$ ipython --no-banner

In [1]: import numpy as np

In [2]: np.set_printoptions(precision=3, suppress=True, linewidth=200)

In [3]: def tidy(a):
   ...:     return np.round(a, 3) + 0
   ...: 

In [4]: F = np.loadtxt("block16.csv", delimiter=",")

In [5]: F
Out[5]: 
array([[1. , 0. , 0. ],
       [0. , 0.5, 0.5],
       [0.5, 0. , 0.5]])

In [6]: # a transition matrix

In [7]: f = np.array([6, 7, 1])

In [8]: B = F + np.outer(f, np.eye(3)[1])

In [9]: B
Out[9]: 
array([[1. , 6. , 0. ],
       [0. , 7.5, 0.5],
       [0.5, 1. , 0.5]])

In [10]: np.linalg.matrix_rank(np.linalg.inv(B) - np.linalg.inv(F), tol=1e-8)
Out[10]: np.int64(1)

In [11]: np.linalg.matrix_rank(B, rtol=0.1)
Out[11]: np.int64(1)

In [12]: B = np.array([[-3, 2, -3], [3, 2, -1], [-3, -1, 3]])

In [13]: X = B + B.T

In [14]: X
Out[14]: 
array([[-6,  5, -6],
       [ 5,  4, -2],
       [-6, -2,  6]])

In [15]: [round(float(np.linalg.det(X[:i, :i])), 2) + 0 for i in range(1, 4)]
Out[15]: [-6.0, -49.0, -294.0]

In [16]: np.all(np.linalg.eigvalsh(X) > 0)
Out[16]: np.False_

In [17]: tidy(np.linalg.eigvalsh(X).min())
Out[17]: np.float64(-9.64)

In [18]: w, evecs = np.linalg.eig(X)

In [19]: tidy(w)
Out[19]: array([-9.64 , 10.822,  2.818])

In [20]: tidy(np.sort(np.linalg.eigvals(X.T)))
Out[20]: array([-9.64 ,  2.818, 10.822])

In [21]: tidy(np.sort(np.linalg.eigvals(X @ X)))
Out[21]: array([  7.941,  92.936, 117.123])

In [22]: tidy(np.prod(w))
Out[22]: np.float64(-294.0)

In [23]: Q, _ = np.linalg.qr(np.array([[0.5, -0.5, 0.4, -0.5, -1.6],
    ...:     [-0.8, 1.2, 1.0, -1.7, 0.4],
    ...:     [-0.1, 0.0, -1.0, -0.3, 0.2],
    ...:     [0.3, 0.8, 0.8, 0.3, -1.1],
    ...:     [-0.7, 0.4, 0.3, 0.4, 1.0],
    ...:     [2.1, 0.3, 1.2, -0.7, 0.5]]))

In [24]: M = Q @ Q.T

In [25]: tidy(M)
Out[25]: 
array([[ 0.764,  0.045, -0.232, -0.022, -0.348, -0.051],
       [ 0.045,  0.991,  0.045,  0.004,  0.067,  0.01 ],
       [-0.232,  0.045,  0.772, -0.022, -0.343, -0.05 ],
       [-0.022,  0.004, -0.022,  0.998, -0.033, -0.005],
       [-0.348,  0.067, -0.343, -0.033,  0.486, -0.075],
       [-0.051,  0.01 , -0.05 , -0.005, -0.075,  0.989]])

In [26]: tidy(M.mean(axis=0))
Out[26]: array([ 0.026,  0.194,  0.028,  0.153, -0.041,  0.137])

In [27]: tidy(np.linalg.svd(M, compute_uv=False))
Out[27]: array([1., 1., 1., 1., 1., 0.])

In [28]: np.count_nonzero(M)
Out[28]: np.int64(36)

In [29]: M.shape
Out[29]: (6, 6)

In [30]: tidy(M.sum(axis=1))
Out[30]: array([ 0.156,  1.162,  0.17 ,  0.92 , -0.246,  0.819])

In [31]: tidy(np.linalg.norm(M))
Out[31]: np.float64(2.236)

In [32]: tidy(np.abs(M).max())
Out[32]: np.float64(0.998)

In [33]: tidy(M.sum(axis=0))
Out[33]: array([ 0.156,  1.162,  0.17 ,  0.92 , -0.246,  0.819])

In [34]: np.unravel_index(np.abs(M).argmax(), M.shape)
Out[34]: (np.int64(3), np.int64(3))

In [35]: vec = np.array([0, 2, 4, 1, 1, 3])

In [36]: tidy(np.eye(6) - M)
Out[36]: 
array([[ 0.236, -0.045,  0.232,  0.022,  0.348,  0.051],
       [-0.045,  0.009, -0.045, -0.004, -0.067, -0.01 ],
       [ 0.232, -0.045,  0.228,  0.022,  0.343,  0.05 ],
       [ 0.022, -0.004,  0.022,  0.002,  0.033,  0.005],
       [ 0.348, -0.067,  0.343,  0.033,  0.514,  0.075],
       [ 0.051, -0.01 ,  0.05 ,  0.005,  0.075,  0.011]])

In [37]: tidy((vec - M @ vec) @ (M @ vec))
Out[37]: np.float64(0.0)

In [38]: rank = np.linalg.matrix_rank(M)

In [39]: rank
Out[39]: np.int64(5)

In [40]: N = np.linalg.svd(M)[2][rank:].T

In [41]: np.allclose(M @ N, 0)
Out[41]: True

In [42]: [int(np.linalg.matrix_rank(np.delete(M, i, axis=0))) for i in range(6)]
Out[42]: [5, 5, 5, 5, 5, 5]

In [43]: N.shape
Out[43]: (6, 1)

In [44]: tidy(N[:, 0] / N[np.abs(N[:, 0]).round(6).argmax(), 0])
Out[44]: array([ 0.677, -0.13 ,  0.666,  0.064,  1.   ,  0.145])

In [45]: tidy(N @ N.T)
Out[45]: 
array([[ 0.236, -0.045,  0.232,  0.022,  0.348,  0.051],
       [-0.045,  0.009, -0.045, -0.004, -0.067, -0.01 ],
       [ 0.232, -0.045,  0.228,  0.022,  0.343,  0.05 ],
       [ 0.022, -0.004,  0.022,  0.002,  0.033,  0.005],
       [ 0.348, -0.067,  0.343,  0.033,  0.514,  0.075],
       [ 0.051, -0.01 ,  0.05 ,  0.005,  0.075,  0.011]])

In [46]: [int(np.linalg.matrix_rank(M[:, :j + 1])) for j in range(6)]
Out[46]: [1, 2, 3, 4, 5, 5]

In [47]: m1 = np.array([[3, 0, 0, 0], [0, 0, 0, 0], [0, 0, 3, 0], [0, 0, 0, 0]])

In [48]: np.abs(np.diag(np.linalg.qr(m1)[1])) > 1e-9
Out[48]: array([ True, False,  True, False])

In [49]: np.allclose(m1[:-1].T @ np.linalg.lstsq(m1[:-1].T, m1[-1])[0], m1[-1])
Out[49]: True

In [50]: m1 @ m1.T
Out[50]: 
array([[9, 0, 0, 0],
       [0, 0, 0, 0],
       [0, 0, 9, 0],
       [0, 0, 0, 0]])

In [51]: tidy(np.linalg.norm(m1, axis=0))
Out[51]: array([3., 0., 3., 0.])

In [52]: tidy(np.linalg.pinv(m1))
Out[52]: 
array([[0.333, 0.   , 0.   , 0.   ],
       [0.   , 0.   , 0.   , 0.   ],
       [0.   , 0.   , 0.333, 0.   ],
       [0.   , 0.   , 0.   , 0.   ]])

In [53]: w, evecs = np.linalg.eigvalsh(m1)
Traceback (most recent call last):
  Cell In[53], line 1
    w, evecs = np.linalg.eigvalsh(m1)
ValueError: too many values to unpack (expected 2)


In [54]: w, evecs = np.linalg.eigh(m1)

In [55]: tidy(np.linalg.eigvalsh(m1 + -3 * np.eye(4)))
Out[55]: array([-3., -3.,  0.,  0.])

In [56]: evecs.T @ evecs
Out[56]: 
array([[1., 0., 0., 0.],
       [0., 1., 0., 0.],
       [0., 0., 1., 0.],
       [0., 0., 0., 1.]])

In [57]: np.unique(w.round(6) + 0, return_counts=True)[1]
Out[57]: array([2, 2])

In [58]: evecs @ np.diag(w) @ evecs.T
Out[58]: 
array([[3., 0., 0., 0.],
       [0., 0., 0., 0.],
       [0., 0., 3., 0.],
       [0., 0., 0., 0.]])

In [59]: tidy(np.linalg.eigvalsh(m1 @ m1))
Out[59]: array([0., 0., 9., 9.])

In [60]: w.sum(), np.trace(m1)
Out[60]: (np.float64(6.0), np.int64(6))

In [61]: w
Out[61]: array([0., 0., 3., 3.])

In [62]: evecs.T @ m1 @ evecs
Out[62]: 
array([[0., 0., 0., 0.],
       [0., 0., 0., 0.],
       [0., 0., 3., 0.],
       [0., 0., 0., 3.]])

In [63]: left, s, Vt = np.linalg.svd(m1)

In [64]: np.argmax(s[:-1] / (s[1:] + 1e-6)) + 1
Out[64]: np.int64(2)

In [65]: B = left[:, :2] @ np.diag(s[:2]) @ Vt[:2]

In [66]: B
Out[66]: 
array([[3., 0., 0., 0.],
       [0., 0., 0., 0.],
       [0., 0., 3., 0.],
       [0., 0., 0., 0.]])

In [67]: tidy(np.linalg.norm(m1 - B) / np.linalg.norm(m1))
Out[67]: np.float64(0.0)

In [68]: arr = np.array([[0.0, 0.0, -3.0, -1.0, 2.0, 3.0],
    ...:     [0.0, 0.0, 2.0, 0.0, 0.0, -3.0],
    ...:     [-3.0, 2.0, 0.0, 0.0, 0.0, 0.0],
    ...:     [-1.0, 0.0, 0.0, 0.0, 0.0, 0.0],
    ...:     [2.0, 0.0, 0.0, 0.0, 0.0, 0.0],
    ...:     [3.0, -3.0, 0.0, 0.0, 0.0, 0.0]])

In [69]: arr
Out[69]: 
array([[ 0.,  0., -3., -1.,  2.,  3.],
       [ 0.,  0.,  2.,  0.,  0., -3.],
       [-3.,  2.,  0.,  0.,  0.,  0.],
       [-1.,  0.,  0.,  0.,  0.,  0.],
       [ 2.,  0.,  0.,  0.,  0.,  0.],
       [ 3., -3.,  0.,  0.,  0.,  0.]])

In [70]: B = arr / np.linalg.norm(arr, axis=1, keepdims=True)

In [71]: cov = B @ B.T

In [72]: tidy(np.linalg.norm(B, axis=1))
Out[72]: array([1., 1., 1., 1., 1., 1.])

In [73]: np.argwhere(np.triu(np.abs(cov) > 0.95, 1))
Out[73]: 
array([[2, 5],
       [3, 4]])

In [74]: tidy(cov[2])
Out[74]: array([ 0.   ,  0.   ,  1.   ,  0.832, -0.832, -0.981])

In [75]: tidy(cov)
Out[75]: 
array([[ 1.   , -0.867,  0.   ,  0.   ,  0.   ,  0.   ],
       [-0.867,  1.   ,  0.   ,  0.   ,  0.   ,  0.   ],
       [ 0.   ,  0.   ,  1.   ,  0.832, -0.832, -0.981],
       [ 0.   ,  0.   ,  0.832,  1.   , -1.   , -0.707],
       [ 0.   ,  0.   , -0.832, -1.   ,  1.   ,  0.707],
       [ 0.   ,  0.   , -0.981, -0.707,  0.707,  1.   ]])

In [76]: rng = np.random.default_rng(179922)

In [77]: idx = rng.permutation(6)

In [78]: idx
Out[78]: array([4, 3, 1, 0, 5, 2])

In [79]: B = arr[idx][:, idx]

In [80]: B
Out[80]: 
array([[ 0.,  0.,  0.,  2.,  0.,  0.],
       [ 0.,  0.,  0., -1.,  0.,  0.],
       [ 0.,  0.,  0.,  0., -3.,  2.],
       [ 2., -1.,  0.,  0.,  3., -3.],
       [ 0.,  0., -3.,  3.,  0.,  0.],
       [ 0.,  0.,  2., -3.,  0.,  0.]])

In [81]: np.allclose(B, arr)
Out[81]: False

In [82]: tidy(np.sort(np.abs(np.linalg.eigvals(B))))
Out[82]: array([0.   , 0.   , 1.479, 1.479, 5.815, 5.815])

In [83]: np.diag(B)
Out[83]: array([0., 0., 0., 0., 0., 0.])

In [84]: left, s, Vt = np.linalg.svd(B)

In [85]: evecs = Vt[:(s > 1e-8).sum()]

In [86]: vec = B[4] + 5 * B[2] + rng.integers(2) * np.eye(6)[5]

In [87]: vec
Out[87]: array([  0.,   0.,  -3.,   3., -15.,  10.])

In [88]: tidy(np.linalg.norm(vec - evecs.T @ evecs @ vec))
Out[88]: np.float64(0.0)

In [89]: tidy(evecs.T @ evecs)
Out[89]: 
array([[ 0.703, -0.351,  0.   ,  0.   , -0.162, -0.243],
       [-0.351,  0.176,  0.   ,  0.   ,  0.081,  0.122],
       [ 0.   ,  0.   ,  1.   ,  0.   ,  0.   ,  0.   ],
       [ 0.   ,  0.   ,  0.   ,  1.   ,  0.   ,  0.   ],
       [-0.162,  0.081,  0.   ,  0.   ,  0.73 , -0.405],
       [-0.243,  0.122,  0.   ,  0.   , -0.405,  0.392]])

In [90]: w, evecs = np.linalg.eigh(arr)

In [91]: tidy(np.linalg.svd(arr, compute_uv=False))
Out[91]: array([5.815, 5.815, 1.479, 1.479, 0.   , 0.   ])

In [92]: tidy(np.linalg.eigvalsh(arr + 2 * np.eye(6)))
Out[92]: array([-3.815,  0.521,  2.   ,  2.   ,  3.479,  7.815])

In [93]: tidy(w.sum()), np.trace(arr)
Out[93]: (np.float64(0.0), np.float64(0.0))

In [94]: np.unique(w.round(6) + 0, return_counts=True)[1]
Out[94]: array([1, 1, 2, 1, 1])

In [95]: tidy(np.linalg.eigvalsh(arr @ arr))
Out[95]: array([ 0.   ,  0.   ,  2.189,  2.189, 33.811, 33.811])

In [96]: tidy(np.abs(evecs[:, -1]))
Out[96]: array([0.574, 0.413, 0.438, 0.099, 0.197, 0.509])

In [97]: tidy(evecs.T @ evecs)
Out[97]: 
array([[1., 0., 0., 0., 0., 0.],
       [0., 1., 0., 0., 0., 0.],
       [0., 0., 1., 0., 0., 0.],
       [0., 0., 0., 1., 0., 0.],
       [0., 0., 0., 0., 1., 0.],
       [0., 0., 0., 0., 0., 1.]])
